% python3 -q
>>> import numpy as np
>>> import numpy.linalg as la
>>> np.set_printoptions(precision=1, suppress=True, linewidth=200, legacy="1.25")
>>> def tidy(a):
...     return np.round(a, 1) + 0
... 
>>> cent = np.array([[4, 0, -1, 2, 0, 4], [3, 4, 1, 5, -1, -4], [4, -1, 1, 2, 1, -1]])
>>> X = np.repeat(cent, 28 // 3, axis=0)
>>> rng = np.random.default_rng(10)
>>> X = X + 0.1 * rng.normal(size=X.shape)
>>> tidy(X)
array([[ 3.9, -0.1, -1.1,  2. ,  0. ,  4. ],
       [ 4.1,  0.1, -1. ,  2. , -0.1,  3.9],
       [ 4. ,  0. , -1.1,  1.9,  0. ,  3.8],
       [ 4. ,  0. , -1.1,  1.9, -0.1,  4.1],
       [ 4. , -0.2, -1. ,  2.1,  0.1,  4.1],
       [ 4. , -0.2, -1. ,  2. ,  0. ,  4.2],
       [ 4. ,  0. , -0.9,  2. , -0.1,  3.9],
       [ 4.1,  0.1, -1. ,  2.1,  0. ,  3.9],
       [ 4.1,  0. , -1.1,  2.1,  0. ,  4. ],
       [ 3.1,  3.8,  0.9,  5. , -1. , -4.1],
       [ 2.9,  3.9,  1. ,  5.1, -1.1, -4.2],
       [ 3. ,  4. ,  0.9,  5.1, -0.9, -4.1],
       [ 3. ,  4.1,  1. ,  4.9, -1. , -4.1],
       [ 3. ,  3.9,  1. ,  5.1, -1. , -4.1],
       [ 2.9,  4.2,  1.1,  4.8, -1.1, -3.9],
       [ 2.9,  4. ,  1.1,  5. , -1. , -4. ],
       [ 3. ,  4. ,  1.2,  5.1, -1. , -3.9],
       [ 3. ,  3.9,  1. ,  5.1, -1.1, -3.9],
       [ 4. , -1. ,  0.9,  2.2,  1. , -0.9],
       [ 4. , -1.1,  1.1,  1.9,  1.2, -1. ],
       [ 4.2, -1.1,  0.8,  2.1,  1. , -1. ],
       [ 4.1, -1.1,  0.9,  1.9,  0.8, -1.2],
       [ 3.9, -1.1,  1. ,  1.9,  1. , -0.9],
       [ 4. , -1. ,  0.9,  2. ,  1. , -1.1],
       [ 3.8, -1. ,  1. ,  2.1,  0.9, -0.9],
       [ 3.7, -1. ,  0.9,  1.9,  0.9, -1. ],
       [ 4.1, -1. ,  1.1,  2. ,  1. , -1.3]])
>>> M2 = X / la.norm(X, axis=1, keepdims=True)
>>> gram = M2 @ M2.T
>>> tidy(np.degrees(np.arccos(np.clip(gram[25, 15], -1, 1))))
57.3
>>> (gram - 2 * np.eye(27)).round(6).argmax(axis=1)
array([ 8,  6,  8,  0,  0,  4,  1,  8,  2, 13, 13, 13, 15, 11, 12, 13, 15, 13, 24, 22, 23, 26, 25, 25, 18, 23, 25])
